% python3 -q
>>> import numpy as np
>>> from numpy import linalg as LA
>>> np.set_printoptions(precision=2, suppress=True, linewidth=120)
>>> m1 = np.load("data.npy")
>>> m1
array([[118.97, 139.76, -80.04, 180.78],
       [120.98, 140.02, -78.72, 178.38],
       [121.4 , 140.19, -80.48, 181.15],
       [118.19, 141.18, -79.8 , 181.19],
       [119.89, 140.02, -80.19, 179.68],
       [120.79, 140.16, -80.98, 181.18],
       [119.53, 140.34, -79.61, 179.98],
       [120.54, 141.17, -79.11, 180.26],
       [120.93, 140.29, -78.97, 179.31],
       [120.14, 139.73, -79.22, 179.66],
       [119.12, 140.91, -80.81, 180.27],
       [120.45, 142.02, -79.74, 179.33],
       [121.02, 138.39, -81.25, 180.64]])
>>> U, sigma, VT = LA.svd(m1)
>>> sigma
array([973.92,   3.73,   3.68,   1.54])
>>> np.argmax(sigma[:-1] / (sigma[1:] + 1e-6)) + 1
np.int64(1)
>>> B = U[:, :1] @ np.diag(sigma[:1]) @ VT[:1]
>>> LA.matrix_rank(B)
np.int64(1)
>>> round(float(np.abs(m1 - B).max()), 2)
2.07
>>> LA.matrix_rank(m1, rtol=0.05)
np.int64(1)
>>> round(LA.norm(m1 - B) / LA.norm(m1), 2)
np.float64(0.01)
>>> Xs = m1 - m1.mean(axis=0)
>>> V = LA.svd(Xs)[2][:1]
>>> B = Xs - Xs @ V.T @ V
>>> LA.norm(B, axis=1).round(6).argmax()
np.int64(12)
>>> B.std(axis=0)
array([0.86, 0.81, 0.4 , 0.34])
>>> (Xs @ V.T).std(axis=0)
array([1.08])
>>> np.diag(V.T @ V)
array([0.09, 0.06, 0.37, 0.48])
>>> np.cov(Xs @ V.T, rowvar=False)
array(1.27)
>>> U, sigma, VT = LA.svd(m1, full_matrices=False)
>>> sigma
array([973.92,   3.73,   3.68,   1.54])
>>> np.round(VT @ VT.T, 2) + 0
array([[1., 0., 0., 0.],
       [0., 1., 0., 0.],
       [0., 0., 1., 0.],
       [0., 0., 0., 1.]])
>>> round(np.sqrt((sigma ** 2).sum()), 2), round(float(LA.norm(m1)), 2)
(np.float64(973.94), 973.94)
>>> U.shape, sigma.shape, VT.shape
((13, 4), (4,), (4, 4))
>>> theta = np.radians(45)
>>> R = np.eye(4)
>>> R[2, 2] = R[3, 3] = np.cos(theta)
>>> R[2, 3], R[3, 2] = -np.sin(theta), np.sin(theta)
>>> R
array([[ 1.  ,  0.  ,  0.  ,  0.  ],
       [ 0.  ,  1.  ,  0.  ,  0.  ],
       [ 0.  ,  0.  ,  0.71, -0.71],
       [ 0.  ,  0.  ,  0.71,  0.71]])
>>> B = m1 @ R.T
>>> np.abs(B - m1).max(axis=0)
array([  0.  ,   0.  , 104.75, 110.36])
>>> feats = np.load("out10.npy")
>>> feats
array([[0.5 , 0.  , 0.  , 0.5 , 0.  ],
       [0.  , 0.5 , 0.  , 0.  , 0.5 ],
       [0.  , 0.  , 0.5 , 0.5 , 0.  ],
       [0.  , 0.  , 0.  , 1.  , 0.  ],
       [0.25, 0.  , 0.  , 0.25, 0.5 ]])
>>> # rows sum to 1
>>> w, V = LA.eig(feats)
>>> w
array([0.5, 0.5, 0.5, 0.5, 1. ])
>>> np.sort(LA.eigvals(feats @ feats))
array([0.25, 0.25, 0.25, 0.25, 1.  ])
>>> round(np.prod(w), 2)
np.float64(0.06)
>>> J = np.load("mat.npy")
>>> J
array([[1., 5., 0., 0., 0.],
       [5., 0., 5., 0., 0.],
       [0., 5., 0., 5., 0.],
       [0., 0., 5., 1., 5.],
       [0., 0., 0., 5., 3.]])
>>> u = np.array([1, 2, 3, 1, 2])
>>> B = J + np.outer(u, np.eye(5)[2])
>>> B
array([[1., 5., 1., 0., 0.],
       [5., 0., 7., 0., 0.],
       [0., 5., 3., 5., 0.],
       [0., 0., 6., 1., 5.],
       [0., 0., 2., 5., 3.]])
>>> np.round(LA.det(B) / LA.det(J), 2), round(float(1 + LA.solve(J, u)[2]), 2)
(np.float64(1.18), 1.18)
>>> B.shape
(5, 5)
>>> LA.matrix_rank(B)
np.int64(5)
>>> B - B[0]
array([[ 0.,  0.,  0.,  0.,  0.],
       [ 4., -5.,  6.,  0.,  0.],
       [-1.,  0.,  2.,  5.,  0.],
       [-1., -5.,  5.,  1.,  5.],
       [-1., -5.,  1.,  5.,  3.]])
>>> np.diff(B, axis=0)
array([[ 4., -5.,  6.,  0.,  0.],
       [-5.,  5., -4.,  5.,  0.],
       [ 0., -5.,  3., -4.,  5.],
       [ 0.,  0., -4.,  4., -2.]])
>>> round(LA.norm(B), 2)
np.float64(16.12)
>>> np.unravel_index(np.abs(B).argmax(), B.shape)
(np.int64(1), np.int64(2))
>>> B.sum(axis=1)
array([ 7., 12., 13., 12., 10.])
>>> B[5]
Traceback (most recent call last):
  File "<python-input-53>", line 1, in <module>
    B[5]
    ~^^^
IndexError: index 5 is out of bounds for axis 0 with size 5
>>> rng = np.random.default_rng(757)
>>> z = rng.permutation(5)
>>> B = J[:, z] * rng.choice([-1, 1], 5)
>>> B
array([[ 0.,  1.,  0., -5., -0.],
       [ 0.,  5.,  5., -0., -0.],
       [ 5.,  0.,  0., -5., -0.],
       [ 1.,  0.,  5., -0., -5.],
       [ 5.,  0.,  0., -0., -3.]])
>>> U, _, VT = LA.svd(J.T @ B)
>>> z
array([3, 0, 2, 1, 4])
>>> np.round(U @ VT, 2) + 0
array([[ 0.,  1.,  0.,  0.,  0.],
       [ 0.,  0.,  0., -1.,  0.],
       [ 0.,  0.,  1.,  0.,  0.],
       [ 1.,  0.,  0.,  0.,  0.],
       [ 0.,  0.,  0.,  0., -1.]])
>>> np.round(LA.lstsq(J, B)[0], 2) + 0
array([[ 0.,  1.,  0.,  0.,  0.],
       [ 0.,  0.,  0., -1.,  0.],
       [ 0.,  0.,  1.,  0.,  0.],
       [ 1.,  0.,  0.,  0.,  0.],
       [ 0.,  0.,  0.,  0., -1.]])
>>> x0 = np.array([-2, -1, 0, -2, -2])
>>> LA.norm(J @ x0) <= LA.norm(J, 2) * LA.norm(x0) + 1e-9
np.True_
>>> (J * x0).sum(axis=1)
array([ -7., -10., -15., -12., -16.])
>>> J @ x0
array([ -7., -10., -15., -12., -16.])
>>> np.sign((J @ x0).round(6))
array([-1., -1., -1., -1., -1.])
>>> J @ np.ones(5)
array([ 6., 10., 10., 11.,  8.])
>>> np.einsum("ij,j->i", J, x0)
array([ -7., -10., -15., -12., -16.])
>>> U, sigma, VT = LA.svd(J, full_matrices=False)
>>> U.shape, sigma.shape, VT.shape
((5, 5), (5,), (5, 5))
>>> np.abs(U[:, 0]).round(6).argmax()
np.int64(3)
>>> np.allclose(U * sigma @ VT, J)
True
>>> sigma / sigma[0]
array([1.  , 0.87, 0.66, 0.4 , 0.14])
>>> round(np.sqrt((sigma ** 2).sum()), 2), round(LA.norm(J), 2)
(np.float64(14.53), np.float64(14.53))
>>> np.abs(VT[0])
array([0.24, 0.4 , 0.51, 0.57, 0.44])
>>> mat = np.abs(np.array([[2, -2], [5, 7]])) + np.eye(2)
>>> mat = mat / mat.sum(axis=1, keepdims=True)
>>> mat
array([[0.6 , 0.4 ],
       [0.38, 0.62]])
>>> Q, R = LA.qr(mat)
>>> Q
array([[-0.84, -0.54],
       [-0.54,  0.84]])
>>> round(float(abs(R[0, 0])), 2), round(float(LA.norm(mat[:, 0])), 2)
(0.71, 0.71)
>>> np.abs(np.diag(R))
array([0.71, 0.3 ])
>>> np.round(Q.T @ Q, 2) + 0
array([[1., 0.],
       [0., 1.]])
>>> R
array([[-0.71, -0.67],
       [ 0.  ,  0.3 ]])
>>> Q @ R
array([[0.6 , 0.4 ],
       [0.38, 0.62]])
>>> Q.shape, R.shape
((2, 2), (2, 2))
>>> np.allclose(mat @ mat.T, mat.T @ mat)
False
>>> (mat + mat.T) / 2
array([[0.6 , 0.39],
       [0.39, 0.62]])
>>> np.round(np.trace(mat), 2)
np.float64(1.22)
>>> np.round(np.abs(LA.eigvals(mat)).max(), 2)
np.float64(1.0)
>>> assert mat == mat.T
Traceback (most recent call last):
  File "<python-input-91>", line 1, in <module>
    assert mat == mat.T
           ^^^^^^^^^^^^
ValueError: The truth value of an array with more than one element is ambiguous. Use a.any() or a.all()
>>> E = np.array([[-4, 2, -4, 1],
...     [0, 0, 0, 0],
...     [0, 1, 2, -1],
...     [0, 0, 0, 0],
...     [0, -1, 0, 4],
...     [3, 1, 2, 0],
...     [-2, 2, -1, -2],
...     [-4, 2, -4, 1],
...     [-3, 4, -5, 0],
...     [-4, 2, -4, 1],
...     [-1, 2, -4, 2],
...     [-2, 2, -1, -2],
...     [2, -1, 3, 1]])
>>> E
array([[-4,  2, -4,  1],
       [ 0,  0,  0,  0],
       [ 0,  1,  2, -1],
       [ 0,  0,  0,  0],
       [ 0, -1,  0,  4],
       [ 3,  1,  2,  0],
       [-2,  2, -1, -2],
       [-4,  2, -4,  1],
       [-3,  4, -5,  0],
       [-4,  2, -4,  1],
       [-1,  2, -4,  2],
       [-2,  2, -1, -2],
       [ 2, -1,  3,  1]])
>>> # row 3 repeats row 1
>>> B = np.c_[E[:, :3] @ np.array([[-1, 2, 5], [-3, 0, 5], [3, 2, 4]]), np.array([-2, 1, 1, -2, 3, 3, 3, 3, 3, 2, 1, -1, 0])]
>>> B
array([[-14, -16, -26,  -2],
       [  0,   0,   0,   1],
       [  3,   4,  13,   1],
       [  0,   0,   0,  -2],
       [  3,   0,  -5,   3],
       [  0,  10,  28,   3],
       [ -7,  -6,  -4,   3],
       [-14, -16, -26,   3],
       [-24, -16, -15,   3],
       [-14, -16, -26,   2],
       [-17, -10, -11,   1],
       [ -7,  -6,  -4,  -1],
       [ 10,  10,  17,   0]])
>>> LA.matrix_rank(B)
np.int64(4)
>>> LA.norm(LA.qr(E)[0].T @ B, axis=0) ** 2 / ((B ** 2).sum(axis=0) + 1e-12)
array([1.  , 1.  , 1.  , 0.47])
>>> np.round(LA.norm(B - E @ LA.lstsq(E, B)[0], axis=0), 2) + 0
array([0.  , 0.  , 0.  , 5.68])
